% ipython --no-banner

In [1]: import numpy as np

In [2]: np.set_printoptions(precision=2, suppress=True, linewidth=140)

In [3]: arr = np.load("test15.npy")

In [4]: print(arr)
[[ 2.  0.  0.  0.]
 [ 0.  2. -1. -3.]
 [ 0.  0. -1.  1.]
 [ 0.  3.  0.  0.]]

In [5]: # 2 blocks once reordered

In [6]: t = np.radians(30)

In [7]: R = np.eye(4)

In [8]: R[2, 2] = R[0, 0] = np.cos(t)

In [9]: R[2, 0], R[0, 2] = -np.sin(t), np.sin(t)

In [10]: R
Out[10]: 
array([[ 0.87,  0.  ,  0.5 ,  0.  ],
       [ 0.  ,  1.  ,  0.  ,  0.  ],
       [-0.5 ,  0.  ,  0.87,  0.  ],
       [ 0.  ,  0.  ,  0.  ,  1.  ]])

In [11]: M2 = arr @ R.T

In [12]: np.round(np.linalg.det(R), 2), round(float(np.trace(R)), 2)
Out[12]: (np.float64(1.0), 3.73)

In [13]: np.abs(M2 - arr).max(axis=0)
Out[13]: array([0.5, 0. , 1. , 0. ])

In [14]: np.allclose(np.linalg.norm(arr, axis=1), np.linalg.norm(M2, axis=1))
Out[14]: True

In [15]: w1 = np.array([[8, 9, 1, 3, 7, 8],
    ...:     [2, 3, 3, 2, 7, 4],
    ...:     [9, 9, 1, 4, 0, 9],
    ...:     [8, 5, 1, 4, 8, 0]])

In [16]: beta = np.array([5, 3, -3, 0, 0, 0])

In [17]: H = np.maximum(arr @ w1 + beta, 0)

In [18]: np.linalg.matrix_rank(H)
Out[18]: np.int64(3)

In [19]: H
Out[19]: 
array([[21., 21.,  0.,  6., 14., 16.],
       [ 0.,  0.,  0.,  0.,  0.,  0.],
       [ 4.,  0.,  0.,  0.,  8.,  0.],
       [11., 12.,  6.,  6., 21., 12.]])

In [20]: Z = np.array([[1, 6, 0], [4, 3, 8], [0, 3, 7], [4, 1, 4], [1, 9, 1], [4, 7, 6]])

In [21]: H @ Z
Out[21]: 
array([[207., 433., 302.],
       [  0.,   0.,   0.],
       [ 12.,  96.,   8.],
       [152., 399., 255.]])

In [22]: X = np.load("a.npy")

In [23]: X
Out[23]: 
array([[-0.29, -0.29, -0.26],
       [ 0.6 ,  0.6 ,  0.56],
       [ 0.2 ,  0.2 ,  0.18],
       [ 0.2 ,  0.2 ,  0.18],
       [-0.72, -0.72, -0.67],
       [ 0.66,  0.66,  0.62],
       [ 0.2 ,  0.2 ,  0.18],
       [ 0.  ,  0.  ,  0.  ],
       [ 0.46,  0.46,  0.42],
       [ 0.66,  0.66,  0.62],
       [-0.2 , -0.2 , -0.18],
       [ 0.  ,  0.  ,  0.  ],
       [ 0.86,  0.86,  0.82],
       [ 0.1 ,  0.1 ,  0.09],
       [ 0.72,  0.72,  0.67],
       [ 0.98,  0.98,  0.97],
       [ 0.29,  0.29,  0.26],
       [-0.54, -0.54, -0.49]])

In [24]: G = np.cov(X, rowvar=False)

In [25]: np.corrcoef(X[:, 0], X[:, 1])[0, 1]
Out[25]: np.float64(1.0)

In [26]: X.std(axis=0)
Out[26]: array([0.46, 0.46, 0.44])

In [27]: M2 = np.array([[0.3], [1.5], [0.5], [0.7]])

In [28]: Z = np.array([[0.4, 0.5, -0.3]])

In [29]: data = M2 @ Z

In [30]: data
Out[30]: 
array([[ 0.12,  0.15, -0.09],
       [ 0.6 ,  0.75, -0.45],
       [ 0.2 ,  0.25, -0.15],
       [ 0.28,  0.35, -0.21]])

In [31]: # rows and columns are dependent

In [32]: np.sort(np.abs(np.linalg.eigvals(arr)))
Out[32]: array([1.23, 2.  , 3.12, 3.12])

In [33]: np.allclose(arr, arr.T)
Out[33]: False

In [34]: (arr + arr.T) / 2
Out[34]: 
array([[ 2. ,  0. ,  0. ,  0. ],
       [ 0. ,  2. , -0.5,  0. ],
       [ 0. , -0.5, -1. ,  0.5],
       [ 0. ,  0. ,  0.5,  0. ]])

In [35]: print(np.round(np.linalg.det(arr), 2))
-24.0

In [36]: print(np.round(np.abs(np.linalg.eigvals(arr)).max(), 2))
3.12

In [37]: w1 = np.array([[2, 2, 0, 2], [3, 2, 2, 0], [2, 0, 2, 0]])

In [38]: beta = np.array([9, 0, -9, 6])

In [39]: H = np.maximum(data @ w1 + beta, 0)

In [40]: print((H > 0).astype(int))
[[1 1 0 1]
 [1 1 0 1]
 [1 1 0 1]
 [1 1 0 1]]

In [41]: print(H)
[[ 9.51  0.54  0.    6.24]
 [11.55  2.7   0.    7.2 ]
 [ 9.85  0.9   0.    6.4 ]
 [10.19  1.26  0.    6.56]]

In [42]: (H > 0).mean(axis=0)
Out[42]: array([1., 1., 0., 1.])

In [43]: print(np.linalg.matrix_rank(H))
2

In [44]: Z = np.array([[1, 2], [3, 5], [5, 8], [1, 8]])

In [45]: print((H @ Z).round(6).argmax(axis=1))
[1 1 1 1]

In [46]: H @ Z
Out[46]: 
array([[17.37, 71.64],
       [26.85, 94.2 ],
       [18.95, 75.4 ],
       [20.53, 79.16]])

In [47]: [round(float(x), 2) for x in np.linalg.svd(data, compute_uv=False)[:3]]
Out[47]: [1.24, 0.0, 0.0]

In [48]: np.round(np.linalg.norm(data, 2) / np.linalg.norm(data), 2)
Out[48]: np.float64(1.0)

In [49]: np.argsort(-np.linalg.norm(data, axis=0).round(6), kind="stable")[:3]
Out[49]: array([1, 0, 2])

In [50]: x = np.array([-6, -4, -4])

In [51]: np.sign((data @ x).round(6))
Out[51]: array([-1., -1., -1., -1.])

In [52]: (data @ x).argmax()
Out[52]: np.int64(0)

In [53]: F = np.loadtxt("layer4.csv", delimiter=",")

In [54]: F
Out[54]: 
array([[0., 0., 1., 0.],
       [0., 0., 0., 0.],
       [0., 0., 0., 0.],
       [2., 1., 2., 0.]])

In [55]: np.argsort(-np.linalg.norm(F, axis=0).round(6), kind="stable")[:3]
Out[55]: array([2, 0, 1])

In [56]: np.linalg.cond(F) > 100
Out[56]: np.True_

In [57]: Uu, sigma, Vt = np.linalg.svd(X)

In [58]: sigma.round(2) + 0
Out[58]: array([3.73, 0.05, 0.  ])

In [59]: M2 = Uu[:, :2] @ np.diag(sigma[:2]) @ Vt[:2]

In [60]: np.linalg.matrix_rank(X, rtol=0.05)
Out[60]: np.int64(1)

In [61]: rng = np.random.default_rng(25)

In [62]: z = rng.permutation(4)

In [63]: z
Out[63]: array([1, 2, 3, 0])

In [64]: M2 = F[z][:, z]

In [65]: np.diag(M2)
Out[65]: array([0., 0., 0., 0.])

In [66]: mat = np.loadtxt("sample1.csv", delimiter=",")

In [67]: mat
Out[67]: 
array([[-0.48, -0.45, -0.53,  0.54],
       [-0.24, -0.76,  0.35, -0.5 ],
       [-0.12,  0.16, -0.71, -0.68],
       [ 0.84, -0.45, -0.31,  0.07]])

In [68]: # columns are unit length and at right angles

In [69]: x = np.array([4, 2, -6, 8])

In [70]: np.abs(np.linalg.eigvals(mat))
Out[70]: array([1., 1., 1., 1.])

In [71]: mat.T @ (mat @ x)
Out[71]: array([ 4.,  2., -6.,  8.])

In [72]: np.sort(np.abs(np.degrees(np.angle(np.linalg.eigvals(mat)))))
Out[72]: array([  0.  , 159.77, 159.77, 180.  ])

In [73]: [p for p in range(1, 25) if np.allclose(np.linalg.matrix_power(mat, p), np.eye(4))]
Out[73]: []

In [74]: print(np.round(np.linalg.det(mat), 2))
-1.0

In [75]: 4 - np.linalg.matrix_rank(mat - np.eye(4), tol=1e-8)
Out[75]: np.int64(1)

In [76]: M2 = data / np.sqrt((data ** 2).mean(axis=1, keepdims=True))

In [77]: np.linalg.matrix_rank(M2) == np.linalg.matrix_rank(data)
Out[77]: np.True_

In [78]: data - data.mean(axis=1, keepdims=True)
Out[78]: 
array([[ 0.06,  0.09, -0.15],
       [ 0.3 ,  0.45, -0.75],
       [ 0.1 ,  0.15, -0.25],
       [ 0.14,  0.21, -0.35]])

In [79]: u = np.array([1, 1, 2, 0])

In [80]: M2 = mat + np.outer(u, np.eye(4)[0])

In [81]: print(np.linalg.matrix_rank(np.linalg.inv(M2) - np.linalg.inv(mat), tol=1e-8))
1

In [82]: round(np.linalg.det(M2) / np.linalg.det(mat), 2), round(1 + np.linalg.solve(mat, u)[0], 2)
Out[82]: (np.float64(0.04), np.float64(0.04))

In [83]: J = rng.normal(size=(19, 3)) + 5 * np.array([1, 1, -1])

In [84]: print(J)
[[ 4.47  2.72 -4.98]
 [ 5.93  6.04 -5.54]
 [ 7.23  6.94 -5.23]
 [ 4.84  5.96 -5.25]
 [ 5.22  6.22 -3.81]
 [ 4.47  4.54 -5.55]
 [ 4.99  5.07 -5.39]
 [ 5.77  5.05 -4.99]
 [ 3.03  3.62 -5.7 ]
 [ 5.36  4.13 -3.44]
 [ 5.15  5.26 -4.88]
 [ 5.49  5.92 -5.55]
 [ 6.57  4.22 -4.48]
 [ 4.79  4.83 -4.33]
 [ 5.2   6.61 -5.51]
 [ 5.52  5.58 -2.89]
 [ 6.61  5.7  -3.33]
 [ 5.85  4.22 -4.67]
 [ 6.23  4.48 -3.47]]

In [85]: proj = J @ np.linalg.solve(J.T @ J, J.T)

In [86]: np.diag(proj)
Out[86]: array([0.31, 0.08, 0.12, 0.15, 0.21, 0.13, 0.09, 0.07, 0.31, 0.1 , 0.06, 0.09, 0.26, 0.05, 0.21, 0.2 , 0.22, 0.15, 0.19])

In [87]: W0 = np.load("dump.npy")

In [88]: W0
Out[88]: 
array([[ 1, -1,  1, -1, -1,  1, -1,  1],
       [ 1,  1,  1,  1,  1,  1,  1,  1]])

In [89]: # column 2 repeats column 0

In [90]: M2 = W0 + rng.integers(-2, 3, (2, 1)) @ rng.integers(-2, 3, (1, 8))

In [91]: M2
Out[91]: 
array([[-3,  3,  5, -5,  1, -1,  3,  1],
       [ 3, -1, -1,  3,  0,  2, -1,  1]])

In [92]: np.abs(M2 - W0).sum(axis=1)
Out[92]: array([24, 12])

In [93]: M2 = np.array([[1, 1, 0], [0, 0, 1], [2, 2, 0]])

In [94]: Z = np.array([[2]])

In [95]: feats = np.block([[M2, np.zeros((3, 1))], [np.zeros((1, 3)), Z]])

In [96]: feats
Out[96]: 
array([[1., 1., 0., 0.],
       [0., 0., 1., 0.],
       [2., 2., 0., 0.],
       [0., 0., 0., 2.]])

In [97]: rk = np.linalg.matrix_rank(feats)

In [98]: rk
Out[98]: np.int64(3)

In [99]: N = np.linalg.svd(feats)[2][rk:].T

In [100]: N @ N.T
Out[100]: 
array([[ 0.5, -0.5,  0. ,  0. ],
       [-0.5,  0.5,  0. ,  0. ],
       [ 0. ,  0. ,  0. ,  0. ],
       [ 0. ,  0. ,  0. ,  0. ]])

In [101]: print([int(np.linalg.matrix_rank(feats[:i])) for i in range(1, len(feats) + 1)])
[1, 2, 2, 3]

In [102]: [int(np.linalg.matrix_rank(np.delete(feats, i, axis=0))) for i in range(4)]
Out[102]: [3, 2, 3, 2]

In [103]: np.allclose(feats @ N, 0)
Out[103]: True

In [104]: def softmax(z):
     ...:     e = np.exp(z - z.max(axis=-1, keepdims=True))
     ...:     return e / e.sum(axis=-1, keepdims=True)
     ...: 

In [105]: softmax(feats[1] + 2)
Out[105]: array([0.17, 0.17, 0.48, 0.17])

In [106]: att = feats @ feats.T / np.sqrt(4)

In [107]: softmax(att + np.triu(np.full(att.shape, -np.inf), 1))
Out[107]: 
array([[1.  , 0.  , 0.  , 0.  ],
       [0.38, 0.62, 0.  , 0.  ],
       [0.12, 0.02, 0.87, 0.  ],
       [0.1 , 0.1 , 0.1 , 0.71]])

In [108]: softmax(att)[1] @ feats
Out[108]: array([0.65, 0.65, 0.35, 0.43])

In [109]: softmax(att).round(6).argmax(axis=1)
Out[109]: array([2, 1, 2, 3])

In [110]: np.round(np.linalg.det(feats), 2)
Out[110]: np.float64(0.0)

In [111]: feats @ feats
Out[111]: 
array([[1., 1., 1., 0.],
       [2., 2., 0., 0.],
       [2., 2., 2., 0.],
       [0., 0., 0., 4.]])

In [112]: print((np.linalg.matrix_power((feats != 0) + (feats.T != 0) + np.eye(4), 4) > 0).astype(int))
[[1 1 1 0]
 [1 1 1 0]
 [1 1 1 0]
 [0 0 0 1]]

In [113]: print([round(float(x), 2) for x in np.linalg.svd(feats, compute_uv=False)[:3]])
[3.16, 2.0, 1.0]

In [114]: round(np.linalg.norm(feats, 2) / np.linalg.norm(feats), 2)
Out[114]: np.float64(0.82)

In [115]: np.linalg.cond(feats) > 100
Out[115]: np.True_

In [116]: np.argsort(-np.linalg.norm(feats, axis=0).round(6), kind="stable")[:3]
Out[116]: array([0, 1, 3])

In [117]: np.round(np.poly(feats), 2) + 0
Out[117]: array([ 1., -3.,  0.,  4.,  0.])

In [118]: print(np.kron(np.eye(2, dtype=int), feats))
[[1. 1. 0. 0. 0. 0. 0. 0.]
 [0. 0. 1. 0. 0. 0. 0. 0.]
 [2. 2. 0. 0. 0. 0. 0. 0.]
 [0. 0. 0. 2. 0. 0. 0. 0.]
 [0. 0. 0. 0. 1. 1. 0. 0.]
 [0. 0. 0. 0. 0. 0. 1. 0.]
 [0. 0. 0. 0. 2. 2. 0. 0.]
 [0. 0. 0. 0. 0. 0. 0. 2.]]
